>>> import numpy as np
>>> np.set_printoptions(suppress=True, linewidth=200)
>>> rd = lambda a: np.round(a, 2) + 0
>>> r0 = np.array([0, -3, 3, 0])
>>> g = np.array([4, 5, 5, 5])
>>> arr = r0[:, None] + g[None, :]
>>> print(arr)
[[4 5 5 5]
 [1 2 2 2]
 [7 8 8 8]
 [4 5 5 5]]
>>> # columns 1 and 2 are equal
>>> U, sig, VT = np.linalg.svd(arr)
>>> vecs = VT[:(sig > 1e-8).sum()]
>>> rng = np.random.default_rng(10)
>>> vec = arr[1] + -1 * arr[0] + rng.integers(2) * np.eye(4)[3]
>>> print(vec)
[-3. -3. -3. -2.]
>>> print(rd(np.diag(vecs.T @ vecs)))
[1.   0.33 0.33 0.33]
>>> print(np.linalg.matrix_rank(np.vstack([arr, vec])))
3
>>> M = np.load("test10.npy")
>>> print(M)
[[-0.5   0.5   0.4  -0.2 ]
 [-0.52  0.52  0.4  -0.18]
 [ 1.    0.7   0.2  -0.3 ]]
>>> vec = np.array([1, 0, 2, 3])
>>> print(M @ np.eye(4)[2])
[0.4 0.4 0.2]
>>> print(rd(M @ (2 * vec)))
[-0.6  -0.52  1.  ]
>>> print(np.linalg.norm(M @ vec) <= np.linalg.norm(M, 2) * np.linalg.norm(vec) + 1e-9)
True
>>> print(rd(M * vec))
[[-0.5   0.    0.8  -0.6 ]
 [-0.52  0.    0.8  -0.54]
 [ 1.    0.    0.4  -0.9 ]]
>>> print((M @ vec).argmax())
2
>>> print(np.sign((M @ vec).round(6)))
[-1. -1.  1.]
>>> rk = np.linalg.matrix_rank(arr)
>>> print(rk)
2
>>> null = np.linalg.svd(arr)[2][rk:].T
>>> print(rd(null @ null.T))
[[ 0.    0.    0.    0.  ]
 [ 0.    0.67 -0.33 -0.33]
 [ 0.   -0.33  0.67 -0.33]
 [ 0.   -0.33 -0.33  0.67]]
>>> print(rd(arr @ null))
[[0. 0.]
 [0. 0.]
 [0. 0.]
 [0. 0.]]
>>> print(null.shape)
(4, 2)
>>> feats = np.array([[7, 3, 8, -6], [8, -9, 1, -6], [-3, -1, 7, -4], [-8, -4, 7, -6]]) * (rng.random((4, 4)) < 0.3)
>>> print(feats)
[[ 7  0  8  0]
 [ 8  0  0  0]
 [ 0  0  0  0]
 [ 0  0  0 -6]]
>>> print([round(float(x), 2) for x in np.linalg.svd(feats, compute_uv=False)[:3]])
[12.23, 6.0, 5.23]
>>> U, sig, VT = np.linalg.svd(feats, full_matrices=False)
>>> print(rd(np.abs(VT[0])))
[0.84 0.   0.55 0.  ]
>>> print(rd(U.T @ feats @ VT.T))
[[12.23  0.    0.    0.  ]
 [ 0.    6.    0.    0.  ]
 [ 0.    0.    5.23  0.  ]
 [ 0.    0.    0.    0.  ]]
>>> print(rd(sig))
[12.23  6.    5.23  0.  ]
>>> print(rd(sig / sig[0]))
[1.   0.49 0.43 0.  ]
>>> print(np.abs(U[:, 0]).round(6).argmax())
0
>>> print(np.allclose(U * sig @ VT, feats))
True
>>> print(rd(np.cumsum(sig ** 2) / np.sum(sig ** 2)))
[0.7  0.87 1.   1.  ]
>>> m1 = np.load("w.npy")
>>> print(m1)
[[ 1. -3.  0.  0.]
 [-3.  2. -3.  0.]
 [ 0. -3.  1. -3.]
 [ 0.  0. -3.  1.]]
>>> # equal to its transpose
>>> ev, vecs = np.linalg.eig(m1)
>>> print(rd(m1 @ vecs[:, 0] - ev[0] * vecs[:, 0]))
[0. 0. 0. 0.]
>>> print(rd(np.sort(np.linalg.eigvals(m1.T))))
[-3.53 -0.71  2.99  6.25]
>>> print(rd(np.sort(np.linalg.eigvals(np.linalg.inv(m1)))))
[-1.4  -0.28  0.16  0.33]
>>> print(rd(np.prod(ev)))
47.0
>>> ev, vecs = np.linalg.eigh(m1)
>>> vec = np.array([3, 3, 1, 3])
>>> print((np.sign(vecs[:, -1].round(6)) == np.sign(vecs[0, -1].round(6))).astype(int))
[1 0 1 0]
>>> print(np.abs(m1).sum(axis=1).max(), rd(np.abs(ev).max()))
8.0 6.25
>>> print(rd(vecs * np.abs(ev) @ vecs.T))
[[ 2.53 -1.29  1.3   0.53]
 [-1.29  4.25 -0.75  1.3 ]
 [ 1.3  -0.75  4.   -0.85]
 [ 0.53  1.3  -0.85  2.7 ]]
>>> print(rd(vecs * np.maximum(ev, 0) @ vecs.T))
[[ 1.76 -2.14  0.65  0.27]
 [-2.14  3.13 -1.88  0.65]
 [ 0.65 -1.88  2.5  -1.93]
 [ 0.27  0.65 -1.93  1.85]]
